>>> import numpy as np
>>> from numpy import linalg as LA
>>> np.set_printoptions(precision=1, suppress=True, linewidth=160)
>>> def tidy(a):
...     return np.round(a, 1) + 0
... 
>>> F = np.array([[0, -2, 3, -2, -3, -2, -2, -3],
...     [2, -2, -1, -1, -1, 3, 2, -2],
...     [-3, -1, -3, 2, -1, 1, -2, 0],
...     [-1, 3, 0, 3, 2, 2, 1, -1]])
>>> t3 = np.stack([F, 3 * F, F[::-1]])
>>> LA.matrix_rank(t3)
array([4, 4, 4])
>>> tidy(LA.norm(t3, axis=(1, 2)))
array([11.4, 34.1, 11.4])
>>> np.einsum("bij,cij->bc", t3, t3)
array([[ 129,  387,  -48],
       [ 387, 1161, -144],
       [ -48, -144,  129]])
>>> t3.sum(axis=0)
array([[ -1,  -5,  12,  -5, -10,  -6,  -7, -13],
       [  5,  -9,  -7,  -2,  -5,  13,   6,  -8],
       [-10,  -6, -13,   7,  -5,   7,  -6,  -2],
       [ -4,  10,   3,  10,   5,   6,   2,  -7]])
>>> x = np.array([0, 3, 3, 8, 0, -7, 6, -2])
>>> F @ np.eye(8)[0]
array([ 0.,  2., -3., -1.])
>>> F @ (2 * x)
array([-10, -44, -30,  54])
>>> np.einsum("ij,j->i", F, x)
array([ -5, -22, -15,  27])
>>> data = np.array([[0, 0, 0, 1, 0],
...     [0, 1, 0, 0, 0],
...     [1, 0, 0, 0, 0],
...     [0, 0, 1, 0, 0],
...     [0, 0, 0, 0, 1]])
>>> data @ data
array([[0, 0, 1, 0, 0],
       [0, 1, 0, 0, 0],
       [0, 0, 0, 1, 0],
       [1, 0, 0, 0, 0],
       [0, 0, 0, 0, 1]])
>>> (data != 0).astype(int)
array([[0, 0, 0, 1, 0],
       [0, 1, 0, 0, 0],
       [1, 0, 0, 0, 0],
       [0, 0, 1, 0, 0],
       [0, 0, 0, 0, 1]])
>>> tidy(LA.det(data))
np.float64(1.0)
>>> x = np.array([-1, 7, -6, -2, -9])
>>> target = data @ x
>>> c, lr = np.zeros(5), 1 / LA.norm(data, 2) ** 2
>>> for i in range(40):
...     c -= lr * data.T @ (data @ c - target)
...     if i % 10 == 0: print(i, round(LA.norm(data @ c - target), 1))
... 
0 0.0
10 0.0
20 0.0
30 0.0
>>> tidy(LA.cond(data))
np.float64(1.0)
>>> Y = data / np.sqrt((data ** 2).mean(axis=1, keepdims=True))
>>> tidy(LA.norm(Y, axis=1))
array([2.2, 2.2, 2.2, 2.2, 2.2])
>>> LA.matrix_rank(Y) == LA.matrix_rank(data)
np.True_
>>> rng = np.random.default_rng(4670)
>>> Y = data + rng.integers(-2, 3, (5, 1)) @ rng.integers(-2, 3, (1, 5))
>>> Y
array([[ 2, -1, -2,  1, -2],
       [-2,  2,  2,  0,  2],
       [ 3, -1, -2,  0, -2],
       [-2,  1,  3,  0,  2],
       [ 0,  0,  0,  0,  1]])
>>> np.abs(Y - data).sum(axis=1)
array([7, 7, 7, 7, 0])
>>> tidy(LA.svd(Y - data, compute_uv=False))
array([7.2, 0. , 0. , 0. , 0. ])
>>> LA.matrix_rank(Y - data, tol=1e-8)
np.int64(1)
>>> X = np.loadtxt("layer2.csv", delimiter=",")
>>> X
array([[0., 0., 1., 0., 0., 0., 0., 0.],
       [0., 0., 0., 0., 0., 1., 0., 0.],
       [1., 0., 0., 0., 0., 0., 0., 0.],
       [0., 0., 0., 1., 0., 0., 0., 0.],
       [0., 0., 0., 0., 0., 0., 0., 1.],
       [0., 1., 0., 0., 0., 0., 0., 0.],
       [0., 0., 0., 0., 0., 0., 1., 0.],
       [0., 0., 0., 0., 1., 0., 0., 0.]])
>>> # columns are unit length and at right angles
>>> tidy(LA.norm(X, axis=1))
array([1., 1., 1., 1., 1., 1., 1., 1.])
>>> x = np.array([7, 7, 4, 4, 9, -8, -7, 9])
>>> a = np.maximum(X @ x, 0)
>>> tidy(np.tanh(X @ x))
array([ 1., -1.,  1.,  1.,  1.,  1., -1.,  1.])
>>> X.T @ a
array([7., 7., 4., 4., 9., 0., 0., 9.])
>>> np.maximum(X @ x, 0) - np.maximum(-X @ x, 0)
array([ 4., -8.,  7.,  4.,  9.,  7., -7.,  9.])
>>> w, vecs = LA.eigh(X)
>>> x = np.array([2, 4, 2, -6, 1, -7, 7, 2])
>>> tidy(LA.eigvalsh(X[1:, 1:]))
array([-1., -1.,  0.,  1.,  1.,  1.,  1.])
>>> tidy(x @ X @ x / (x @ x)), w[0], w[-1]
(np.float64(0.3), np.float64(-1.0), np.float64(1.0))
>>> x @ X @ x
np.float64(41.0)
>>> tidy(vecs * np.maximum(w, 0) @ vecs.T)
array([[0.5, 0. , 0.5, 0. , 0. , 0. , 0. , 0. ],
       [0. , 0.5, 0. , 0. , 0. , 0.5, 0. , 0. ],
       [0.5, 0. , 0.5, 0. , 0. , 0. , 0. , 0. ],
       [0. , 0. , 0. , 1. , 0. , 0. , 0. , 0. ],
       [0. , 0. , 0. , 0. , 0.5, 0. , 0. , 0.5],
       [0. , 0.5, 0. , 0. , 0. , 0.5, 0. , 0. ],
       [0. , 0. , 0. , 0. , 0. , 0. , 1. , 0. ],
       [0. , 0. , 0. , 0. , 0.5, 0. , 0. , 0.5]])
>>> tidy(LA.matrix_power(X, 100))
array([[1., 0., 0., 0., 0., 0., 0., 0.],
       [0., 1., 0., 0., 0., 0., 0., 0.],
       [0., 0., 1., 0., 0., 0., 0., 0.],
       [0., 0., 0., 1., 0., 0., 0., 0.],
       [0., 0., 0., 0., 1., 0., 0., 0.],
       [0., 0., 0., 0., 0., 1., 0., 0.],
       [0., 0., 0., 0., 0., 0., 1., 0.],
       [0., 0., 0., 0., 0., 0., 0., 1.]])
>>> X.sum(axis=1)
array([1., 1., 1., 1., 1., 1., 1., 1.])
>>> p = np.eye(8)[4]
>>> for _ in range(3):
...     p = p @ X
...     print(p.round(1))
... 
[0. 0. 0. 0. 0. 0. 0. 1.]
[0. 0. 0. 0. 1. 0. 0. 0.]
[0. 0. 0. 0. 0. 0. 0. 1.]
>>> labels = rng.permutation(8)
>>> labels
array([1, 6, 0, 4, 3, 7, 5, 2])
>>> Y = X[labels][:, labels]
>>> np.trace(Y)
np.float64(2.0)
>>> np.allclose(Y, X)
False
>>> np.diag(Y)
array([0., 1., 0., 0., 1., 0., 0., 0.])
>>> Y
array([[0., 0., 0., 0., 0., 0., 1., 0.],
       [0., 1., 0., 0., 0., 0., 0., 0.],
       [0., 0., 0., 0., 0., 0., 0., 1.],
       [0., 0., 0., 0., 0., 1., 0., 0.],
       [0., 0., 0., 0., 1., 0., 0., 0.],
       [0., 0., 0., 1., 0., 0., 0., 0.],
       [1., 0., 0., 0., 0., 0., 0., 0.],
       [0., 0., 1., 0., 0., 0., 0., 0.]])
>>> E = np.load("block3.npy")
>>> E
array([[1, 1, 0, 2, 1, 1, 2],
       [1, 1, 1, 0, 2, 1, 1],
       [0, 1, 1, 1, 0, 2, 1],
       [2, 0, 1, 1, 1, 0, 2],
       [1, 2, 0, 1, 1, 1, 0],
       [1, 1, 2, 0, 1, 1, 1],
       [2, 1, 1, 2, 0, 1, 1]])
>>> # symmetric, so the eigenvalues are real
>>> tidy(LA.norm(E[5], 1)), tidy(LA.norm(E[5], np.inf))
(np.float64(7.0), np.float64(2.0))
>>> tidy(LA.norm(E, 2))
np.float64(7.1)
>>> tidy(LA.norm(E, "nuc"))
np.float64(16.0)
>>> tidy(LA.eigvalsh(E).min())
np.float64(-2.5)
>>> try:
...     LA.cholesky(E)
... except LA.LinAlgError as e:
...     print(repr(e))
... 
LinAlgError('Matrix is not positive definite')
>>> np.all(LA.eigvalsh(E) > 0)
np.False_
>>> w, vecs = LA.eigh(E)
>>> x = np.array([2, 1, 2, 1, 0, 1, 0])
>>> tidy(vecs * np.abs(w) @ vecs.T)
array([[2.5, 0.8, 1. , 1.3, 0.9, 0.3, 1.2],
       [0.8, 2.1, 0.5, 0.9, 0.9, 1.3, 0.3],
       [1. , 0.5, 2.2, 0. , 0.5, 0.9, 0.9],
       [1.3, 0.9, 0. , 2.4, 0. , 0.9, 1.3],
       [0.9, 0.9, 0.5, 0. , 2.2, 0.5, 1. ],
       [0.3, 1.3, 0.9, 0.9, 0.5, 2.1, 0.8],
       [1.2, 0.3, 0.9, 1.3, 1. , 0.8, 2.5]])
>>> np.abs(E).sum(axis=1).max(), tidy(np.abs(w).max())
(np.int64(8), np.float64(7.1))
>>> tidy(x @ E @ x / (x @ x)), tidy(w[0]), tidy(w[-1])
(np.float64(4.1), np.float64(-2.5), np.float64(7.1))
>>> (np.sign(vecs[:, -1].round(6)) == np.sign(vecs[0, -1].round(6))).astype(int)
array([1, 1, 1, 1, 1, 1, 1])
